>>> import numpy as np
>>> np.set_printoptions(suppress=True, linewidth=140)
>>> K = np.array([[0, 0, 1, 0, 0, 0],
...     [0, 0, 0, 1, 0, 0],
...     [0, 1, 0, 0, 0, 0],
...     [1, 0, 0, 0, 0, 0],
...     [0, 0, 0, 0, 1, 0],
...     [0, 0, 0, 0, 0, 1]])
>>> other = K / np.linalg.norm(K, axis=1, keepdims=True)
>>> C2 = other @ other.T
>>> np.degrees(np.arccos(np.clip(C2[3, 5], -1, 1)))
np.float64(90.0)
>>> C2
array([[1., 0., 0., 0., 0., 0.],
       [0., 1., 0., 0., 0., 0.],
       [0., 0., 1., 0., 0., 0.],
       [0., 0., 0., 1., 0., 0.],
       [0., 0., 0., 0., 1., 0.],
       [0., 0., 0., 0., 0., 1.]])
>>> (C2 - 2 * np.eye(6)).round(6).argmax(axis=1)
array([1, 0, 0, 0, 0, 0])
>>> other = np.linalg.inv(K)
>>> other
array([[0., 0., 0., 1., 0., 0.],
       [0., 0., 1., 0., 0., 0.],
       [1., 0., 0., 0., 0., 0.],
       [0., 1., 0., 0., 0., 0.],
       [0., 0., 0., 0., 1., 0.],
       [0., 0., 0., 0., 0., 1.]])
>>> np.allclose(other, K.T)
True
>>> round(np.linalg.det(K) * np.linalg.det(other), 2)
np.float64(1.0)
>>> round(np.linalg.slogdet(K)[0], 2)
np.float64(-1.0)
>>> vec = np.array([0, -1, -3, -3, 3, 3])
>>> np.round(np.abs(np.linalg.eigvals(K)), 2)
array([1., 1., 1., 1., 1., 1.])
>>> np.round(np.sort(np.abs(np.degrees(np.angle(np.linalg.eigvals(K))))), 2)
array([  0.,   0.,   0.,  90.,  90., 180.])
>>> round(float(np.linalg.det(K)), 2)
-1.0
>>> K @ np.ones(6)
array([1., 1., 1., 1., 1., 1.])
>>> pr = np.eye(6)[1]
>>> for _ in range(3):
...     pr = pr @ K
...     print(pr.round(2))
... 
[0. 0. 0. 1. 0. 0.]
[1. 0. 0. 0. 0. 0.]
[0. 0. 1. 0. 0. 0.]
>>> m1 = np.diag(np.array([0, 2, 0, 1, 6, 8, 2, 7])) + -3 * np.eye(8, k=1) + -3 * np.eye(8, k=-1)
>>> m1
array([[ 0., -3.,  0.,  0.,  0.,  0.,  0.,  0.],
       [-3.,  2., -3.,  0.,  0.,  0.,  0.,  0.],
       [ 0., -3.,  0., -3.,  0.,  0.,  0.,  0.],
       [ 0.,  0., -3.,  1., -3.,  0.,  0.,  0.],
       [ 0.,  0.,  0., -3.,  6., -3.,  0.,  0.],
       [ 0.,  0.,  0.,  0., -3.,  8., -3.,  0.],
       [ 0.,  0.,  0.,  0.,  0., -3.,  2., -3.],
       [ 0.,  0.,  0.,  0.,  0.,  0., -3.,  7.]])
>>> left, sv, Vh = np.linalg.svd(m1, full_matrices=False)
>>> np.round(left.T @ m1 @ Vh.T, 2) + 0
array([[11.31,  0.  ,  0.  ,  0.  ,  0.  ,  0.  ,  0.  ,  0.  ],
       [ 0.  ,  8.28,  0.  ,  0.  ,  0.  ,  0.  ,  0.  ,  0.  ],
       [ 0.  ,  0.  ,  6.23,  0.  ,  0.  ,  0.  ,  0.  ,  0.  ],
       [ 0.  ,  0.  ,  0.  ,  5.01,  0.  ,  0.  ,  0.  ,  0.  ],
       [ 0.  ,  0.  ,  0.  ,  0.  ,  4.26,  0.  ,  0.  ,  0.  ],
       [ 0.  ,  0.  ,  0.  ,  0.  ,  0.  ,  1.69,  0.  ,  0.  ],
       [ 0.  ,  0.  ,  0.  ,  0.  ,  0.  ,  0.  ,  1.57,  0.  ],
       [ 0.  ,  0.  ,  0.  ,  0.  ,  0.  ,  0.  ,  0.  ,  0.45]])
>>> np.abs(left[:, 0]).round(6).argmax()
np.int64(5)
>>> np.round(sv / sv[0], 2)
array([1.  , 0.73, 0.55, 0.44, 0.38, 0.15, 0.14, 0.04])
>>> np.round(left.T @ left, 2) + 0
array([[1., 0., 0., 0., 0., 0., 0., 0.],
       [0., 1., 0., 0., 0., 0., 0., 0.],
       [0., 0., 1., 0., 0., 0., 0., 0.],
       [0., 0., 0., 1., 0., 0., 0., 0.],
       [0., 0., 0., 0., 1., 0., 0., 0.],
       [0., 0., 0., 0., 0., 1., 0., 0.],
       [0., 0., 0., 0., 0., 0., 1., 0.],
       [0., 0., 0., 0., 0., 0., 0., 1.]])
>>> np.allclose(left * sv @ Vh, m1)
True
>>> round(float(np.sqrt((sv ** 2).sum())), 2), np.round(np.linalg.norm(m1), 2)
(16.85, np.float64(16.85))
>>> Q, V = np.linalg.qr(m1[:, :1])[0], np.linalg.qr(m1[:, 1:])[0]
>>> sv = np.linalg.svd(Q.T @ V, compute_uv=False)
>>> (sv > 0.9).sum()
np.int64(0)
>>> sv.round(2)
array([0.86])
>>> np.round(np.linalg.norm(Q @ Q.T - V @ V.T, 2), 2)
np.float64(1.0)
>>> other = m1 / np.linalg.norm(m1, axis=1, keepdims=True)
>>> C2 = other @ other.T
>>> C2.round(2)
array([[ 1.  , -0.43,  0.71,  0.  ,  0.  ,  0.  ,  0.  ,  0.  ],
       [-0.43,  1.  , -0.3 ,  0.44,  0.  ,  0.  ,  0.  ,  0.  ],
       [ 0.71, -0.3 ,  1.  , -0.16,  0.29,  0.  ,  0.  ,  0.  ],
       [ 0.  ,  0.44, -0.16,  1.  , -0.66,  0.23,  0.  ,  0.  ],
       [ 0.  ,  0.  ,  0.29, -0.66,  1.  , -0.63,  0.26,  0.  ],
       [ 0.  ,  0.  ,  0.  ,  0.23, -0.63,  1.  , -0.71,  0.13],
       [ 0.  ,  0.  ,  0.  ,  0.  ,  0.26, -0.71,  1.  , -0.76],
       [ 0.  ,  0.  ,  0.  ,  0.  ,  0.  ,  0.13, -0.76,  1.  ]])
>>> (np.abs(C2) > 0.9).astype(int)
array([[1, 0, 0, 0, 0, 0, 0, 0],
       [0, 1, 0, 0, 0, 0, 0, 0],
       [0, 0, 1, 0, 0, 0, 0, 0],
       [0, 0, 0, 1, 0, 0, 0, 0],
       [0, 0, 0, 0, 1, 0, 0, 0],
       [0, 0, 0, 0, 0, 1, 0, 0],
       [0, 0, 0, 0, 0, 0, 1, 0],
       [0, 0, 0, 0, 0, 0, 0, 1]])
>>> np.round(np.linalg.norm(other, axis=1), 2)
array([1., 1., 1., 1., 1., 1., 1., 1.])
>>> vec = np.array([4, 5, -3, -2, -5, 3, 2, 2])
>>> target = m1 @ vec
>>> target
array([-15.,   7.,  -9.,  22., -33.,  33., -11.,   8.])
>>> np.round(np.linalg.solve(m1, m1[:, 7]), 2)
array([-0., -0., -0., -0.,  0.,  0., -0.,  1.])
>>> np.round(np.linalg.solve(m1, target), 2)
array([ 4.,  5., -3., -2., -5.,  3.,  2.,  2.])
>>> np.round(np.linalg.solve(m1, 5 * target), 2)
array([ 20.,  25., -15., -10., -25.,  15.,  10.,  10.])
>>> f = np.array([1, -2, -2, 2, -1, 1, -1, 0])
>>> other = m1 + np.outer(f, np.eye(8)[7])
>>> np.linalg.matrix_rank(other - m1)
np.int64(1)
>>> W0 = np.abs(np.array([[1, -2, 1, -2, -2, -2],
...     [0, 0, -1, 2, 0, -1],
...     [1, 1, -1, 2, -2, 0],
...     [-1, 0, 0, 2, -1, 2],
...     [-2, 1, 0, 0, 2, 0],
...     [-1, 2, 1, 2, 2, 0]])) + np.eye(6)
>>> W0 = W0 / W0.sum(axis=1, keepdims=True)
>>> W0.round(2)
array([[0.18, 0.18, 0.09, 0.18, 0.18, 0.18],
       [0.  , 0.2 , 0.2 , 0.4 , 0.  , 0.2 ],
       [0.12, 0.12, 0.25, 0.25, 0.25, 0.  ],
       [0.14, 0.  , 0.  , 0.43, 0.14, 0.29],
       [0.33, 0.17, 0.  , 0.  , 0.5 , 0.  ],
       [0.11, 0.22, 0.11, 0.22, 0.22, 0.11]])
>>> np.round(W0 @ np.ones(6), 2)
array([1., 1., 1., 1., 1., 1.])
>>> np.round(np.linalg.matrix_power(W0, 2), 2)
array([[0.15, 0.15, 0.1 , 0.25, 0.21, 0.14],
       [0.1 , 0.11, 0.11, 0.35, 0.15, 0.18],
       [0.17, 0.12, 0.1 , 0.24, 0.25, 0.12],
       [0.17, 0.11, 0.04, 0.27, 0.22, 0.18],
       [0.23, 0.18, 0.06, 0.13, 0.31, 0.09],
       [0.15, 0.14, 0.09, 0.26, 0.22, 0.14]])
>>> np.round(np.linalg.matrix_power(W0, 100), 2)
array([[0.17, 0.14, 0.08, 0.24, 0.23, 0.14],
       [0.17, 0.14, 0.08, 0.24, 0.23, 0.14],
       [0.17, 0.14, 0.08, 0.24, 0.23, 0.14],
       [0.17, 0.14, 0.08, 0.24, 0.23, 0.14],
       [0.17, 0.14, 0.08, 0.24, 0.23, 0.14],
       [0.17, 0.14, 0.08, 0.24, 0.23, 0.14]])
>>> pr = np.eye(6)[0]
>>> for _ in range(5):
...     pr = pr @ W0
...     print(pr.round(2))
... 
[0.18 0.18 0.09 0.18 0.18 0.18]
[0.15 0.15 0.1  0.25 0.21 0.14]
[0.16 0.14 0.08 0.25 0.22 0.14]
[0.17 0.14 0.08 0.24 0.23 0.14]
[0.17 0.14 0.08 0.24 0.23 0.14]
